% ipython --no-banner

In [1]: import numpy as np

In [2]: np.set_printoptions(precision=3, suppress=True, linewidth=140)

In [3]: def rnd(a):
   ...:     return np.round(a, 3) + 0
   ...: 

In [4]: m1 = np.array([[0, 0, 0],
   ...:     [0, 0, 0],
   ...:     [0, 0, 0],
   ...:     [0, 0, 0],
   ...:     [-5, -1, 3],
   ...:     [-5, 0, 0],
   ...:     [0, 0, 0],
   ...:     [0, 0, 0],
   ...:     [-2, -2, 0],
   ...:     [-3, 2, 0],
   ...:     [0, 0, 0],
   ...:     [-5, 0, 0],
   ...:     [-2, -2, 0],
   ...:     [0, 0, 0],
   ...:     [0, 0, 0],
   ...:     [-3, 2, 0]])

In [5]: m1
Out[5]: 
array([[ 0,  0,  0],
       [ 0,  0,  0],
       [ 0,  0,  0],
       [ 0,  0,  0],
       [-5, -1,  3],
       [-5,  0,  0],
       [ 0,  0,  0],
       [ 0,  0,  0],
       [-2, -2,  0],
       [-3,  2,  0],
       [ 0,  0,  0],
       [-5,  0,  0],
       [-2, -2,  0],
       [ 0,  0,  0],
       [ 0,  0,  0],
       [-3,  2,  0]])

In [6]: # rows 0 and 1 are equal

In [7]: ang = np.radians(60)

In [8]: Rm = np.eye(3)

In [9]: Rm[2, 2] = Rm[0, 0] = np.cos(ang)

In [10]: Rm[2, 0], Rm[0, 2] = -np.sin(ang), np.sin(ang)

In [11]: rnd(Rm)
Out[11]: 
array([[ 0.5  ,  0.   ,  0.866],
       [ 0.   ,  1.   ,  0.   ],
       [-0.866,  0.   ,  0.5  ]])

In [12]: out = m1 @ Rm.T

In [13]: np.allclose(m1 @ m1.T, out @ out.T)
Out[13]: True

In [14]: vec = np.array([-1, -5, -2])

In [15]: rnd(np.linalg.inv(Rm))
Out[15]: 
array([[ 0.5  ,  0.   , -0.866],
       [ 0.   ,  1.   ,  0.   ],
       [ 0.866,  0.   ,  0.5  ]])

In [16]: rnd(np.linalg.det(Rm))
Out[16]: np.float64(1.0)

In [17]: proj = m1 @ np.linalg.solve(m1.T @ m1, m1.T)

In [18]: np.linalg.matrix_rank(np.eye(16) - proj)
Out[18]: np.int64(13)

In [19]: np.allclose(proj @ proj, proj)
Out[19]: True

In [20]: rnd(np.linalg.eigvalsh(proj))
Out[20]: array([0., 0., 0., 0., 0., 0., 0., 0., 0., 0., 0., 0., 0., 1., 1., 1.])

In [21]: mat = np.load("sample19.npy")

In [22]: rnd(mat)
Out[22]: 
array([[ 0.457, -9.353, -3.509],
       [ 2.022,  8.928,  4.024],
       [-6.701,  7.353,  1.019],
       [-4.863, -7.612, -4.291],
       [-5.534, -7.138, -4.292],
       [-2.99 , -8.589, -4.158],
       [-9.66 ,  1.611, -2.023],
       [ 4.038, -8.847, -2.33 ],
       [ 6.38 , -7.605, -1.205],
       [-9.621,  1.992, -1.865],
       [-1.354,  9.355,  3.264],
       [ 7.527, -6.565, -0.486],
       [-5.572, -7.109, -4.291],
       [ 8.672,  3.353,  3.681],
       [-9.574,  2.317, -1.726],
       [-6.476, -6.333, -4.237],
       [ 9.165, -3.871,  1.01 ],
       [-4.043,  8.845,  2.328],
       [ 9.184,  2.118,  3.342]])

In [23]: # rows and columns are dependent

In [24]: left, s, Vh = np.linalg.svd(mat)

In [25]: np.argmax(s[:-1] / (s[1:] + 1e-6)) + 1
Out[25]: np.int64(2)

In [26]: rnd(s)
Out[26]: array([31.732, 29.885,  0.   ])

In [27]: out = left[:, :2] @ np.diag(s[:2]) @ Vh[:2]

In [28]: rnd(np.abs(mat - out).max())
Out[28]: np.float64(0.0)

In [29]: np.linalg.matrix_rank(mat, rtol=0.05)
Out[29]: np.int64(2)
